$ python3 -q
>>> import numpy as np
>>> from numpy import linalg as LA
>>> np.set_printoptions(suppress=True, linewidth=120)
>>> A = np.load("layer5.npy")
>>> A
array([[1. , 0.2, 0. , 0. ],
       [0.2, 1. , 0.2, 0. ],
       [0. , 0.2, 1. , 0.2],
       [0. , 0. , 0.2, 1. ]])
>>> other = LA.invert(A)
Traceback (most recent call last):
  File "<python-input-5>", line 1, in <module>
    other = LA.invert(A)
            ^^^^^^^^^
AttributeError: module 'numpy.linalg' has no attribute 'invert'
>>> other = LA.inv(A)
>>> np.round(LA.det(A) * other, 1) + 0
array([[ 0.9, -0.2,  0. ,  0. ],
       [-0.2,  1. , -0.2,  0. ],
       [ 0. , -0.2,  1. , -0.2],
       [ 0. ,  0. , -0.2,  0.9]])
>>> (np.abs(other) > 1e-9).astype(int)
array([[1, 1, 1, 1],
       [1, 1, 1, 1],
       [1, 1, 1, 1],
       [1, 1, 1, 1]])
>>> np.round(LA.inv(other), 1) + 0
array([[1. , 0.2, 0. , 0. ],
       [0.2, 1. , 0.2, 0. ],
       [0. , 0.2, 1. , 0.2],
       [0. , 0. , 0.2, 1. ]])
>>> E = np.load("a.npy")
>>> E
array([[ 4,  3, -3,  1,  3,  2,  2, -3,  5,  1, -1],
       [ 3,  4,  3, -3,  1,  3,  2,  2, -3,  5,  1],
       [-3,  3,  4,  3, -3,  1,  3,  2,  2, -3,  5],
       [ 1, -3,  3,  4,  3, -3,  1,  3,  2,  2, -3],
       [ 3,  1, -3,  3,  4,  3, -3,  1,  3,  2,  2],
       [ 2,  3,  1, -3,  3,  4,  3, -3,  1,  3,  2],
       [ 2,  2,  3,  1, -3,  3,  4,  3, -3,  1,  3],
       [-3,  2,  2,  3,  1, -3,  3,  4,  3, -3,  1],
       [ 5, -3,  2,  2,  3,  1, -3,  3,  4,  3, -3],
       [ 1,  5, -3,  2,  2,  3,  1, -3,  3,  4,  3],
       [-1,  1,  5, -3,  2,  2,  3,  1, -3,  3,  4]])
>>> ev, vecs = LA.eigh(E)
>>> vec = np.array([3, -3, 3, 0, 0, 2, -1, 2, -3, 3, -1])
>>> np.abs(E).sum(axis=1).max(), np.round(np.abs(ev).max(), 1)
(np.int64(32), np.float64(16.9))
>>> np.round(vec @ E @ vec / (vec @ vec), 1), np.round(ev[0], 1), np.round(ev[-1], 1)
(np.float64(-9.7), np.float64(-12.1), np.float64(16.9))
>>> vec @ E @ vec
np.int64(-536)
>>> r0, v = E[5], E[9]
>>> r0 @ r0
np.int64(80)
>>> print(r0 @ v)
59
>>> pr = (r0 @ v) / (r0 @ r0) * r0
>>> np.round((v - pr) @ r0, 1)
np.float64(-0.0)
>>> np.outer(r0, v)
array([[  2,  10,  -6,   4,   4,   6,   2,  -6,   6,   8,   6],
       [  3,  15,  -9,   6,   6,   9,   3,  -9,   9,  12,   9],
       [  1,   5,  -3,   2,   2,   3,   1,  -3,   3,   4,   3],
       [ -3, -15,   9,  -6,  -6,  -9,  -3,   9,  -9, -12,  -9],
       [  3,  15,  -9,   6,   6,   9,   3,  -9,   9,  12,   9],
       [  4,  20, -12,   8,   8,  12,   4, -12,  12,  16,  12],
       [  3,  15,  -9,   6,   6,   9,   3,  -9,   9,  12,   9],
       [ -3, -15,   9,  -6,  -6,  -9,  -3,   9,  -9, -12,  -9],
       [  1,   5,  -3,   2,   2,   3,   1,  -3,   3,   4,   3],
       [  3,  15,  -9,   6,   6,   9,   3,  -9,   9,  12,   9],
       [  2,  10,  -6,   4,   4,   6,   2,  -6,   6,   8,   6]])
>>> print(LA.matrix_rank(np.outer(r0, v)))
1
